$ ipython --no-banner

In [1]: import numpy as np

In [2]: np.set_printoptions(precision=2, suppress=True, linewidth=200)

In [3]: tidy = lambda a: np.round(a, 2) + 0

In [4]: u = np.array([0, 2, 1])

In [5]: rng = np.random.default_rng(7911)

In [6]: F = np.outer(rng.normal(size=10), u) + 0.05 * rng.normal(size=(10, 3))

In [7]: tidy(F)
Out[7]: 
array([[-0.03,  0.4 ,  0.25],
       [-0.05,  1.19,  0.67],
       [ 0.03, -1.66, -0.78],
       [-0.02, -1.47, -0.63],
       [ 0.06,  1.31,  0.67],
       [ 0.02,  3.38,  1.66],
       [-0.01,  1.36,  0.74],
       [ 0.02, -3.06, -1.58],
       [ 0.1 ,  0.37,  0.07],
       [ 0.09,  2.15,  0.98]])

In [8]: tidy(np.linalg.norm(F, 2))
Out[8]: np.float64(6.66)

In [9]: tidy(np.linalg.norm(F[1] - F[6]))
Out[9]: np.float64(0.19)

In [10]: tidy(F[1] @ F[6])
Out[10]: np.float64(2.11)

In [11]: basis = F[[5, 2]].astype(float)

In [12]: for _ in range(6):
    ...:     idx = np.linalg.norm(F[:, None] - basis, axis=-1).argmin(axis=1)
    ...:     basis = np.array([F[idx == j].mean(axis=0) for j in range(2)])
    ...: 

In [13]: idx
Out[13]: array([0, 0, 1, 1, 0, 0, 0, 1, 0, 0])

In [14]: tidy(basis)
Out[14]: 
array([[ 0.03,  1.45,  0.72],
       [ 0.01, -2.06, -1.  ]])

In [15]: np.abs(basis[1] - basis[0]).argmax()
Out[15]: np.int64(1)

In [16]: tidy(basis[1] - basis[0])
Out[16]: array([-0.01, -3.51, -1.72])

In [17]: u = np.array([1, 0])

In [18]: tidy(np.convolve(F[9], u))
Out[18]: array([0.09, 2.15, 0.98, 0.  ])

In [19]: tidy(np.polyval(u, F[9]))
Out[19]: array([0.09, 2.15, 0.98])

In [20]: W0 = np.loadtxt("x.csv", delimiter=",")

In [21]: W0
Out[21]: 
array([[ 0.,  0.,  0., -3.,  0.,  0.,  2.,  0.,  0.],
       [ 0.,  1., -2.,  0.,  0., -2.,  0.,  1.,  3.],
       [ 0., -3., -3.,  0.,  0.,  1.,  0.,  0.,  0.],
       [-3.,  0.,  0.,  0.,  3.,  0.,  1.,  0.,  0.],
       [-1.,  0.,  0.,  2.,  3.,  0.,  3.,  0.,  0.],
       [ 0., -2.,  3.,  0.,  0.,  2.,  0.,  3., -1.],
       [-1.,  0.,  0.,  0.,  0.,  0.,  2.,  0.,  0.],
       [ 0.,  0., -1.,  0.,  0.,  3.,  0., -2., -2.],
       [ 0., -2.,  2.,  0.,  0.,  2.,  0.,  0., -3.]])

In [22]: x0 = np.array([0, 2, 1, 3, 3, 1, 0, 2, 1])

In [23]: y = W0 @ x0

In [24]: y
Out[24]: array([-9.,  3., -8.,  9., 15.,  6.,  0., -4., -3.])

In [25]: tidy(np.linalg.solve(W0, W0[:, 4]))
Out[25]: array([0., 0., 0., 0., 1., 0., 0., 0., 0.])

In [26]: tidy(np.linalg.solve(W0, 5 * y))
Out[26]: array([ 0., 10.,  5., 15., 15.,  5.,  0., 10.,  5.])

In [27]: A = np.loadtxt("test13.csv", delimiter=",")

In [28]: A
Out[28]: 
array([[ 1.,  0.,  0.,  0.,  0.],
       [ 3.,  2.,  0.,  0.,  0.],
       [-3.,  0.,  3.,  0.,  0.],
       [ 3.,  1.,  2., -3.,  0.],
       [-1., -2.,  1.,  2.,  0.]])

In [29]: rank = np.linalg.matrix_rank(A)

In [30]: rank
Out[30]: np.int64(4)

In [31]: N = np.linalg.svd(A)[2][rank:].T

In [32]: A @ N
Out[32]: 
array([[0.],
       [0.],
       [0.],
       [0.],
       [0.]])

In [33]: np.linalg.matrix_rank(A.T @ A), np.linalg.matrix_rank(A @ A.T)
Out[33]: (np.int64(4), np.int64(4))

In [34]: [int(np.linalg.matrix_rank(A[:, :j + 1])) for j in range(5)]
Out[34]: [1, 2, 3, 4, 4]

In [35]: N[:, 0] / N[np.abs(N[:, 0]).round(6).argmax(), 0]
Out[35]: array([0., 0., 0., 0., 1.])

In [36]: N @ N.T
Out[36]: 
array([[0., 0., 0., 0., 0.],
       [0., 0., 0., 0., 0.],
       [0., 0., 0., 0., 0.],
       [0., 0., 0., 0., 0.],
       [0., 0., 0., 0., 1.]])

In [37]: np.linalg.matrix_rank(A, rtol=0.1)
Out[37]: np.int64(4)

In [38]: [round(float(x), 2) for x in np.linalg.svd(A, compute_uv=False)[:3]]
Out[38]: [6.33, 4.13, 2.17]

In [39]: U, sv, VT = np.linalg.svd(A)

In [40]: tidy(sv)
Out[40]: array([6.33, 4.13, 2.17, 1.76, 0.  ])

In [41]: np.argmax(sv[:-1] / (sv[1:] + 1e-6)) + 1
Out[41]: np.int64(4)

In [42]: B = U[:, :4] @ np.diag(sv[:4]) @ VT[:4]

In [43]: np.linalg.matrix_rank(B)
Out[43]: np.int64(4)

In [44]: tidy(B)
Out[44]: 
array([[ 1.,  0.,  0.,  0.,  0.],
       [ 3.,  2.,  0.,  0.,  0.],
       [-3.,  0.,  3.,  0.,  0.],
       [ 3.,  1.,  2., -3.,  0.],
       [-1., -2.,  1.,  2.,  0.]])

In [45]: tidy(np.linalg.norm(A - B, 2)), sv[4]
Out[45]: (np.float64(0.0), np.float64(0.0))

In [46]: B = A / np.linalg.norm(A, axis=1, keepdims=True)

In [47]: G = B @ B.T

In [48]: np.argwhere(np.triu(np.abs(G) > 0.95, 1))
Out[48]: array([], shape=(0, 2), dtype=int64)

In [49]: tidy(np.degrees(np.arccos(np.clip(G[1, 0], -1, 1))))
Out[49]: np.float64(33.69)

In [50]: (np.abs(G) > 0.9).astype(int)
Out[50]: 
array([[1, 0, 0, 0, 0],
       [0, 1, 0, 0, 0],
       [0, 0, 1, 0, 0],
       [0, 0, 0, 1, 0],
       [0, 0, 0, 0, 1]])

In [51]: (G - 2 * np.eye(5)).round(6).argmax(axis=1)
Out[51]: array([1, 0, 4, 1, 2])

In [52]: tidy(G[1])
Out[52]: array([ 0.83,  1.  , -0.59,  0.64, -0.61])

In [53]: tidy(np.linalg.norm(B, axis=1))
Out[53]: array([1., 1., 1., 1., 1.])
